% python3 -q
>>> import numpy as np
>>> from numpy import linalg as LA
>>> np.set_printoptions(precision=3, suppress=True, linewidth=120, sign=" ")
>>> B = np.array([[1, 3], [2, 3], [0, 1], [2, 2], [0, 3]])
>>> cent = np.array([[0, 2, 0, -5], [-9, 1, 7, 9]])
>>> rng = np.random.default_rng(429)
>>> E = B @ cent + 0.3 * rng.normal(size=(5, 4))
>>> E
array([[-26.768,   5.225,  20.417,  22.083],
       [-26.651,   6.803,  20.633,  16.962],
       [ -8.82 ,   1.311,   7.245,   8.299],
       [-18.063,   5.598,  13.759,   7.947],
       [-26.947,   2.861,  21.792,  27.113]])
>>> B = np.c_[E[:, :1] @ np.array([[-2]]), np.array([4, 9, 3, 2, 9])]
>>> B
array([[ 53.537,   4.   ],
       [ 53.303,   9.   ],
       [ 17.64 ,   3.   ],
       [ 36.125,   2.   ],
       [ 53.895,   9.   ]])
>>> np.round(LA.norm(B - E @ LA.lstsq(E, B)[0], axis=0), 3) + 0
array([ 0.   ,  2.666])
>>> LA.matrix_rank(B)
np.int64(2)
>>> LA.norm(LA.qr(E)[0].T @ B, axis=0) ** 2 / ((B ** 2).sum(axis=0) + 1e-12)
array([ 1.   ,  0.963])
>>> x = np.array([5, 3, 9, -5])
>>> (E * x).sum(axis=1)
array([-44.829, -11.966, -16.454,  10.579, -65.594])
>>> E @ np.ones(4)
array([ 20.957,  17.746,   8.035,   9.242,  24.818])
>>> E @ np.eye(4)[0]
array([-26.768, -26.651,  -8.82 , -18.063, -26.947])
>>> np.einsum("ij,j->i", E, x)
array([-44.829, -11.966, -16.454,  10.579, -65.594])
>>> feats = np.load("data.npy")
>>> feats
array([[ 0.048,  0.079, -0.111, -0.143,  0.079],
       [ 0.079,  0.132, -0.185, -0.238,  0.132],
       [-0.111, -0.185,  0.259,  0.333, -0.185],
       [-0.143, -0.238,  0.333,  0.429, -0.238],
       [ 0.079,  0.132, -0.185, -0.238,  0.132]])
>>> np.allclose(feats[:-1].T @ LA.lstsq(feats[:-1].T, feats[-1])[0], feats[-1])
True
>>> LA.lstsq(feats[:-1].T, feats[-1])[2]
np.int32(1)
>>> left, s, Vt = LA.svd(feats)
>>> evecs = Vt[:(s > 1e-8).sum()]
>>> x = feats[1] + 2 * feats[3] + rng.integers(2) * np.eye(5)[2]
>>> x
array([-0.206, -0.344,  1.481,  0.619, -0.344])
>>> LA.matrix_rank(np.vstack([feats, x]))
np.int64(2)
>>> np.allclose(evecs.T @ evecs @ x, x)
False
>>> mat = np.loadtxt("out2.csv", delimiter=",")
>>> mat
array([[  8.822, -11.619, -13.641,  -1.446],
       [ 10.151, -13.112, -16.333,   0.723],
       [  8.807, -12.711, -15.522,   1.366],
       [  9.528, -11.274, -14.484,  -1.512],
       [ 10.034, -12.529, -15.13 ,  -1.347],
       [ 10.653, -11.022, -14.495,  -1.203],
       [  9.305, -13.772, -13.74 ,   0.711],
       [  8.764, -10.901, -14.72 ,  -0.189],
       [ 10.332, -11.45 , -15.12 ,  -1.956],
       [  8.345, -12.882, -13.341,   0.687],
       [  9.53 , -13.391, -17.523,  -1.458],
       [  8.461, -12.276, -15.617,   0.109],
       [  8.853, -12.655, -13.599,   0.113],
       [  7.277, -12.681, -15.81 ,   0.334],
       [  7.588, -13.841, -13.727,   0.242],
       [  7.976, -13.733, -13.639,  -0.741],
       [  8.516, -12.665, -13.023,  -1.251],
       [  8.555, -11.375, -14.626,  -0.228],
       [  7.988, -13.903, -14.634,   0.504],
       [  9.091, -11.138, -15.151,   0.062],
       [  9.156, -11.887, -14.963,  -1.405],
       [ 10.735, -12.135, -16.375,  -1.974],
       [  7.978, -11.886, -14.361,   0.093],
       [  9.3  , -12.519, -14.271,  -0.22 ],
       [  9.453, -11.527, -12.757,   0.757],
       [  9.563, -11.72 , -15.222,  -1.769],
       [ 10.291, -13.274, -14.532,   0.153]])
>>> Ac = mat - mat.mean(axis=0)
>>> evecs = LA.svd(Ac)[2][:1]
>>> B = Ac - Ac @ evecs.T @ evecs
>>> np.cov(Ac @ evecs.T, rowvar=False)
array( 1.765)
